% ipython --no-banner

In [1]: import numpy as np

In [2]: np.set_printoptions(suppress=True, linewidth=120)

In [3]: rng = np.random.default_rng(7226)

In [4]: lab = rng.integers(0, 3, 8)

In [5]: data = (lab[:, None] == lab) * -2 + np.eye(8)

In [6]: data
Out[6]: 
array([[-1., -2., -2.,  0., -2.,  0.,  0.,  0.],
       [-2., -1., -2.,  0., -2.,  0.,  0.,  0.],
       [-2., -2., -1.,  0., -2.,  0.,  0.,  0.],
       [ 0.,  0.,  0., -1.,  0., -2.,  0.,  0.],
       [-2., -2., -2.,  0., -1.,  0.,  0.,  0.],
       [ 0.,  0.,  0., -2.,  0., -1.,  0.,  0.],
       [ 0.,  0.,  0.,  0.,  0.,  0., -1., -2.],
       [ 0.,  0.,  0.,  0.,  0.,  0., -2., -1.]])

In [7]: O, vecs = np.linalg.qr(data[:, :4])[0], np.linalg.qr(data[:, 4:])[0]

In [8]: sig = np.linalg.svd(O.T @ vecs, compute_uv=False)

In [9]: np.round(np.degrees(np.arccos(sig.clip(0, 1))), 1)
Out[9]: array([18.6, 36.9, 90. , 90. ])

In [10]: x = np.array([-2, 3, 0, 0, -3, -1, 1, 1])

In [11]: y = data @ x

In [12]: y
Out[12]: array([ 2.,  7.,  4.,  2.,  1.,  1., -3., -3.])

In [13]: np.round(np.linalg.solve(data, -2 * y), 1) + 0
Out[13]: array([ 4., -6.,  0.,  0.,  6.,  2., -2., -2.])

In [14]: np.round(np.linalg.solve(data, data[:, 1]), 1) + 0
Out[14]: array([0., 1., 0., 0., 0., 0., 0., 0.])

In [15]: np.round(np.linalg.solve(data, y), 1) + 0
Out[15]: array([-2.,  3.,  0.,  0., -3., -1.,  1.,  1.])

In [16]: evals, vecs = np.linalg.eigh(data)

In [17]: (evals > 1e-8).sum(), (evals < -1e-8).sum()
Out[17]: (np.int64(5), np.int64(3))

In [18]: np.round(np.linalg.svd(data, compute_uv=False), 1)
Out[18]: array([7., 3., 3., 1., 1., 1., 1., 1.])

In [19]: np.round(vecs @ np.diag(evals) @ vecs.T, 1) + 0
Out[19]: 
array([[-1., -2., -2.,  0., -2.,  0.,  0.,  0.],
       [-2., -1., -2.,  0., -2.,  0.,  0.,  0.],
       [-2., -2., -1.,  0., -2.,  0.,  0.,  0.],
       [ 0.,  0.,  0., -1.,  0., -2.,  0.,  0.],
       [-2., -2., -2.,  0., -1.,  0.,  0.,  0.],
       [ 0.,  0.,  0., -2.,  0., -1.,  0.,  0.],
       [ 0.,  0.,  0.,  0.,  0.,  0., -1., -2.],
       [ 0.,  0.,  0.,  0.,  0.,  0., -2., -1.]])

In [20]: evals.round(1)
Out[20]: array([-7., -3., -3.,  1.,  1.,  1.,  1.,  1.])

In [21]: np.round(vecs.T @ data @ vecs, 1) + 0
Out[21]: 
array([[-7.,  0.,  0.,  0.,  0.,  0.,  0.,  0.],
       [ 0., -3.,  0.,  0.,  0.,  0.,  0.,  0.],
       [ 0.,  0., -3.,  0.,  0.,  0.,  0.,  0.],
       [ 0.,  0.,  0.,  1.,  0.,  0.,  0.,  0.],
       [ 0.,  0.,  0.,  0.,  1.,  0.,  0.,  0.],
       [ 0.,  0.,  0.,  0.,  0.,  1.,  0.,  0.],
       [ 0.,  0.,  0.,  0.,  0.,  0.,  1.,  0.],
       [ 0.,  0.,  0.,  0.,  0.,  0.,  0.,  1.]])

In [22]: np.round(np.linalg.eigvalsh(data @ data), 1)
Out[22]: array([ 1.,  1.,  1.,  1.,  1.,  9.,  9., 49.])

In [23]: np.round(np.linalg.eigvalsh(data + 4 * np.eye(8)), 1)
Out[23]: array([-3.,  1.,  1.,  5.,  5.,  5.,  5.,  5.])

In [24]: K = np.load("layer4.npy")

In [25]: K
Out[25]: 
array([[ 21,  21,  29,  40,  43,  24,  20,   6],
       [ 21,  26,  34,  48,  49,  32,  29,   3],
       [ 29,  34,  95, 119, 101,  39,  96,  24],
       [ 40,  48, 119, 225, 194, 137, 161,  51],
       [ 43,  49, 101, 194, 174, 126, 130,  42],
       [ 24,  32,  39, 137, 126, 129,  81,  27],
       [ 20,  29,  96, 161, 130,  81, 130,  36],
       [  6,   3,  24,  51,  42,  27,  36,  18]])

In [26]: (data != 0).astype(int)
Out[26]: 
array([[1, 1, 1, 0, 1, 0, 0, 0],
       [1, 1, 1, 0, 1, 0, 0, 0],
       [1, 1, 1, 0, 1, 0, 0, 0],
       [0, 0, 0, 1, 0, 1, 0, 0],
       [1, 1, 1, 0, 1, 0, 0, 0],
       [0, 0, 0, 1, 0, 1, 0, 0],
       [0, 0, 0, 0, 0, 0, 1, 1],
       [0, 0, 0, 0, 0, 0, 1, 1]])

In [27]: np.flatnonzero(np.linalg.matrix_power((data != 0) + (data.T != 0) + np.eye(8), 8)[0])
Out[27]: array([0, 1, 2, 4])

In [28]: np.round(np.sort(np.linalg.eigvals(data).real), 1)
Out[28]: array([-7., -3., -3.,  1.,  1.,  1.,  1.,  1.])

In [29]: data @ data
Out[29]: 
array([[13., 12., 12.,  0., 12.,  0.,  0.,  0.],
       [12., 13., 12.,  0., 12.,  0.,  0.,  0.],
       [12., 12., 13.,  0., 12.,  0.,  0.,  0.],
       [ 0.,  0.,  0.,  5.,  0.,  4.,  0.,  0.],
       [12., 12., 12.,  0., 13.,  0.,  0.,  0.],
       [ 0.,  0.,  0.,  4.,  0.,  5.,  0.,  0.],
       [ 0.,  0.,  0.,  0.,  0.,  0.,  5.,  4.],
       [ 0.,  0.,  0.,  0.,  0.,  0.,  4.,  5.]])

In [30]: W1 = np.array([[-1, -2, 1, 3, 2, -3],
    ...:     [3, -3, 3, -2, 2, 2],
    ...:     [-3, -2, 0, 1, 3, -2],
    ...:     [3, 3, 0, -2, 0, -2],
    ...:     [3, 1, -1, -3, 1, 3],
    ...:     [0, 2, -2, 0, -1, -1],
    ...:     [3, 0, -3, -1, 1, 1],
    ...:     [0, -1, 0, -2, -3, 2]])

In [31]: coef = np.array([4, 9, 3, 6, 5, 6])

In [32]: H = np.maximum(K @ W1 + coef, 0)

In [33]: H
Out[33]: 
array([[ 268,   51,    0,    0,  197,    0],
       [ 337,   75,    0,    0,  238,    0],
       [ 740,  171,    0,    0,  502,    0],
       [1491,  639,    0,    0,  603,    2],
       [1299,  540,    0,    0,  544,    0],
       [ 991,  555,    0,    0,  231,   30],
       [1046,  429,    0,    0,  462,    1],
       [ 322,  171,    0,    0,   92,   15]])

In [34]: C = np.array([[-1, 2], [2, 1], [-1, 1], [-1, 2], [-2, -2], [-2, -1]])

In [35]: W1 @ C
Out[35]: 
array([[ -5,   2],
       [-18,  -4],
       [ -4, -10],
       [  9,   7],
       [ -5,  -5],
       [ 10,   3],
       [ -3,  -2],
       [  2,  -1]])

In [36]: np.argsort(-np.linalg.norm(K, axis=0).round(6), kind="stable")[:3]
Out[36]: array([3, 4, 6])

In [37]: [round(float(x), 1) for x in np.linalg.svd(K, compute_uv=False)[:3]]
Out[37]: [686.4, 80.5, 39.8]

In [38]: np.linalg.matrix_rank(K, rtol=0.1)
Out[38]: np.int64(2)

In [39]: np.linalg.cond(K) > 100
Out[39]: np.True_

In [40]: evals, vecs = np.linalg.eigh(K)

In [41]: x = np.array([1, 1, -2, 2, -3, 1, -2, 0])

In [42]: np.abs(K).sum(axis=1).max(), np.round(np.abs(evals).max(), 1)
Out[42]: (np.int64(975), np.float64(686.4))

In [43]: (np.sign(vecs[:, -1].round(6)) == np.sign(vecs[0, -1].round(6))).astype(int)
Out[43]: array([1, 1, 1, 1, 1, 1, 1, 1])

In [44]: arr = np.loadtxt("a.csv", delimiter=",")

In [45]: arr
Out[45]: 
array([[2., 0., 0., 3., 2., 0., 0.],
       [0., 0., 0., 0., 2., 0., 0.],
       [2., 0., 0., 3., 2., 0., 0.],
       [0., 0., 0., 0., 2., 0., 0.],
       [0., 0., 0., 0., 2., 0., 0.],
       [2., 0., 0., 3., 2., 0., 0.],
       [0., 0., 0., 0., 2., 0., 0.],
       [0., 0., 0., 0., 2., 0., 0.],
       [2., 0., 0., 3., 2., 0., 0.],
       [0., 0., 0., 0., 2., 0., 0.],
       [0., 0., 0., 0., 2., 0., 0.],
       [0., 0., 0., 0., 2., 0., 0.],
       [2., 0., 0., 3., 2., 0., 0.],
       [0., 0., 0., 0., 2., 0., 0.],
       [0., 0., 0., 0., 2., 0., 0.],
       [0., 0., 0., 0., 2., 0., 0.],
       [0., 0., 0., 0., 2., 0., 0.],
       [2., 0., 0., 3., 2., 0., 0.],
       [0., 0., 0., 0., 2., 0., 0.],
       [2., 0., 0., 3., 2., 0., 0.],
       [0., 0., 0., 0., 2., 0., 0.],
       [0., 0., 0., 0., 2., 0., 0.],
       [2., 0., 0., 3., 2., 0., 0.],
       [0., 0., 0., 0., 2., 0., 0.],
       [0., 0., 0., 0., 2., 0., 0.],
       [0., 0., 0., 0., 2., 0., 0.],
       [2., 0., 0., 3., 2., 0., 0.],
       [0., 0., 0., 0., 2., 0., 0.],
       [0., 0., 0., 0., 2., 0., 0.],
       [0., 0., 0., 0., 2., 0., 0.],
       [0., 0., 0., 0., 2., 0., 0.],
       [2., 0., 0., 3., 2., 0., 0.]])

In [46]: # looks like rank 2

In [47]: Y = K + rng.integers(-2, 3, (8, 4)) @ rng.integers(-2, 3, (4, 8))

In [48]: Y
Out[48]: 
array([[ 25,  17,  30,  36,  52,  18,  26,   4],
       [ 22,  22,  38,  54,  48,  32,  22,   0],
       [ 30,  32,  94, 120,  99,  40,  93,  28],
       [ 43,  50, 123, 232, 191, 136, 152,  47],
       [ 44,  47, 100, 189, 180, 123, 137,  42],
       [ 27,  32,  45, 145, 125, 127,  72,  20],
       [ 18,  33,  95, 161, 127,  83, 130,  36],
       [  6,   3,  18,  46,  40,  29,  39,  28]])

In [49]: np.round(np.linalg.svd(Y - K, compute_uv=False), 1) + 0
Out[49]: array([27. , 17.7,  8.5,  4.6,  0. ,  0. ,  0. ,  0. ])

In [50]: K.sum(axis=1)
Out[50]: array([204, 242, 537, 975, 859, 595, 683, 207])

In [51]: np.diff(K, axis=0)
Out[51]: 
array([[   0,    5,    5,    8,    6,    8,    9,   -3],
       [   8,    8,   61,   71,   52,    7,   67,   21],
       [  11,   14,   24,  106,   93,   98,   65,   27],
       [   3,    1,  -18,  -31,  -20,  -11,  -31,   -9],
       [ -19,  -17,  -62,  -57,  -48,    3,  -49,  -15],
       [  -4,   -3,   57,   24,    4,  -48,   49,    9],
       [ -14,  -26,  -72, -110,  -88,  -54,  -94,  -18]])

In [52]: np.round(K.mean(axis=0), 1)
Out[52]: array([ 25.5,  30.2,  67.1, 121.9, 107.4,  74.4,  85.4,  25.9])

In [53]: np.round(np.linalg.svd(K, compute_uv=False), 1) + 0
Out[53]: array([686.4,  80.5,  39.8,  11.3,   0. ,   0. ,   0. ,   0. ])

In [54]: K[8]
Traceback (most recent call last):
  Cell In[54], line 1
    K[8]
IndexError: index 8 is out of bounds for axis 0 with size 8


In [55]: np.count_nonzero(K)
Out[55]: np.int64(64)

In [56]: A = np.loadtxt("dump.csv", delimiter=",")

In [57]: A
Out[57]: 
array([[  1. ,   6. ,  -0.2,  11.6],
       [ -0.4,   6. ,   0.3,  34.6],
       [  0.8, -10.6,  -0.2, -12.7],
       [ -0.4,  -2.6,   0.1, -36.3],
       [ -1.4,   2.7,   0. ,  -0.4],
       [ -1.8,   8.6,  -0.1,  15.2],
       [ -0.9,  -4.2,   0.1,  18.7],
       [ -1. ,  -5.5,   0.1,  17.5],
       [  0.3,  -2.5,  -0.1,  -6.6],
       [ -0.1,   5.4,   0.1,   3.5],
       [  0. ,  -7. ,   0. , -26.3],
       [  0.6,  -3.6,   0.3, -38.8],
       [ -0.9,  -4.2,  -0.2, -15. ],
       [ -0.9,   4.1,   0.1,   0. ],
       [  0.4,   0.5,  -0.1, -25.9]])

In [58]: x = np.array([0, 2, 2, 2])

In [59]: h1 = np.maximum(A @ x, 0)

In [60]: h1.round(1)
Out[60]: array([34.8, 81.8,  0. ,  0. ,  4.6, 47.4, 29.2, 24.2,  0. , 18. ,  0. ,  0. ,  0. ,  8.4,  0. ])

In [61]: np.flatnonzero(h1 > 1e-9)
Out[61]: array([ 0,  1,  4,  5,  6,  7,  9, 13])

In [62]: Xc = A - A.mean(axis=0)

In [63]: left, sig, Vt = np.linalg.svd(Xc, full_matrices=False)

In [64]: np.abs(left[:, 0]).argmax()
Out[64]: np.int64(1)

In [65]: np.searchsorted(np.cumsum(sig ** 2) / (sig ** 2).sum(), 0.9) + 1
Out[65]: np.int64(1)

In [66]: np.round((sig ** 2).sum() ** 2 / (sig ** 4).sum(), 1)
Out[66]: np.float64(1.1)

In [67]: np.round(sig ** 2 / (sig ** 2).sum(), 1) + 0
Out[67]: array([1., 0., 0., 0.])

In [68]: np.round(Xc.mean(axis=0), 1) + 0
Out[68]: array([0., 0., 0., 0.])

In [69]: np.round(Vt[0] * np.sign(Vt[0, np.abs(Vt[0]).argmax()]), 1) + 0
Out[69]: array([0. , 0.1, 0. , 1. ])

In [70]: d = np.linalg.norm(A[:, None] - A[None], axis=-1)

In [71]: np.round(np.linalg.norm(A, axis=1), 1)
Out[71]: array([13.1, 35.1, 16.6, 36.4,  3.1, 17.6, 19.2, 18.4,  7.1,  6.4, 27.2, 39. , 15.6,  4.2, 25.9])

In [72]: np.round(np.linalg.norm(A - A.mean(axis=0), axis=1), 1)
Out[72]: array([17. , 39.2, 13.4, 32.3,  5. , 21.3, 23.1, 22.2,  3.3,  9.6, 23.2, 34.9, 11.6,  6.1, 21.9])

In [73]: d.shape
Out[73]: (15, 15)

In [74]: d.mean(axis=1).argmax()
Out[74]: np.int64(1)

In [75]: (d + 1e9 * np.eye(15)).round(6).argmin(axis=1)
Out[75]: array([ 5,  6, 12, 11, 13,  0,  7,  6,  4, 13, 14,  3,  2,  4, 10])

In [76]: np.flatnonzero(d[9] < d.mean() / 2)
Out[76]: array([ 0,  4,  5,  9, 13])

In [77]: d[9].round(1)
Out[77]: array([ 8.2, 31.1, 22.8, 40.6,  4.9, 12.2, 18. , 17.8, 12.8,  0. , 32.3, 43.3, 20.9,  3.8, 29.8])

In [78]: F = np.load("block18.npy")

In [79]: F
Out[79]: 
array([[-3, -3, -3],
       [-3, -6, -6],
       [-3, -6, -9]])

In [80]: # symmetric, so the eigenvalues are real

In [81]: evals, vecs = np.linalg.eigh(F)

In [82]: x = np.array([4, 3, 5])

In [83]: vecs * np.maximum(evals, 0) @ vecs.T
Out[83]: 
array([[0., 0., 0.],
       [0., 0., 0.],
       [0., 0., 0.]])

In [84]: (K + K.T) / 2
Out[84]: 
array([[ 21.,  21.,  29.,  40.,  43.,  24.,  20.,   6.],
       [ 21.,  26.,  34.,  48.,  49.,  32.,  29.,   3.],
       [ 29.,  34.,  95., 119., 101.,  39.,  96.,  24.],
       [ 40.,  48., 119., 225., 194., 137., 161.,  51.],
       [ 43.,  49., 101., 194., 174., 126., 130.,  42.],
       [ 24.,  32.,  39., 137., 126., 129.,  81.,  27.],
       [ 20.,  29.,  96., 161., 130.,  81., 130.,  36.],
       [  6.,   3.,  24.,  51.,  42.,  27.,  36.,  18.]])

In [85]: np.round(np.sort(np.abs(np.linalg.eigvals(K))), 1) + 0
Out[85]: array([  0. ,   0. ,   0. ,   0. ,  11.3,  39.8,  80.5, 686.4])

In [86]: round(np.linalg.det(K), 1)
Out[86]: np.float64(-0.0)

In [87]: K @ K
Out[87]: 
array([[  6184,   7366,  16181,  29455,  25979,  18083,  20603,   6207],
       [  7366,   8852,  19488,  35646,  31377,  21970,  25006,   7488],
       [ 16181,  19488,  46697,  82489,  71570,  47973,  59478,  17808],
       [ 29455,  35646,  82489, 153617, 133831,  94497, 108924,  33276],
       [ 25979,  31377,  71570, 133831, 116903,  82959,  94449,  28869],
       [ 18083,  21970,  47973,  94497,  82959,  61697,  65540,  20340],
       [ 20603,  25006,  59478, 108924,  94449,  65540,  78035,  23697],
       [  6207,   7488,  17808,  33276,  28869,  20340,  23697,   7335]])

In [88]: K.inv()
Traceback (most recent call last):
  Cell In[88], line 1
    K.inv()
AttributeError: 'numpy.ndarray' object has no attribute 'inv'


In [89]: np.allclose(K, K.T)
Out[89]: True

In [90]: M = np.load("data.npy")

In [91]: M
Out[91]: 
array([[ 14.6,   5. ,  -3.7,  -3.2],
       [  0.1,   0.9,   0.3,   0.7],
       [ -2.2,  -1.8,   0.2,  -0.6],
       [ -4.9,  -2.5,   1. ,   0.4],
       [  0.2,   1.6,   0.6,   1.4],
       [ -9.7,  -2.3,   2.9,   3. ],
       [ -9.5,  -4. ,   2.3,   1.6],
       [ 11.8,   3.5,  -3.5,  -3.1],
       [ -0.1,   2.5,   1. ,   2.1],
       [-14.4,  -4.6,   3.9,   3.4],
       [ -7. ,  -1.3,   2.3,   2.7],
       [-12. ,  -4.4,   3.1,   2.6],
       [ -7.3,  -1.9,   2.3,   1.9],
       [ -2.4,   1.2,   1.5,   2.2],
       [  6.9,   1.9,  -2.1,  -1.9]])

In [92]: x = np.array([2, 1, -2, -1])

In [93]: h1 = np.maximum(M @ x, 0)

In [94]: np.flatnonzero(h1 > 1e-9)
Out[94]: array([ 0,  7, 14])

In [95]: np.round(M.T @ h1, 1)
Out[95]: array([1243.5,  395.6, -341.7, -300.1])

In [96]: np.round(np.maximum(M @ (3 * x), 0), 1)
Out[96]: array([134.4,   0. ,   0. ,   0. ,   0. ,   0. ,   0. , 111.6,   0. ,   0. ,   0. ,   0. ,   0. ,   0. ,  65.4])
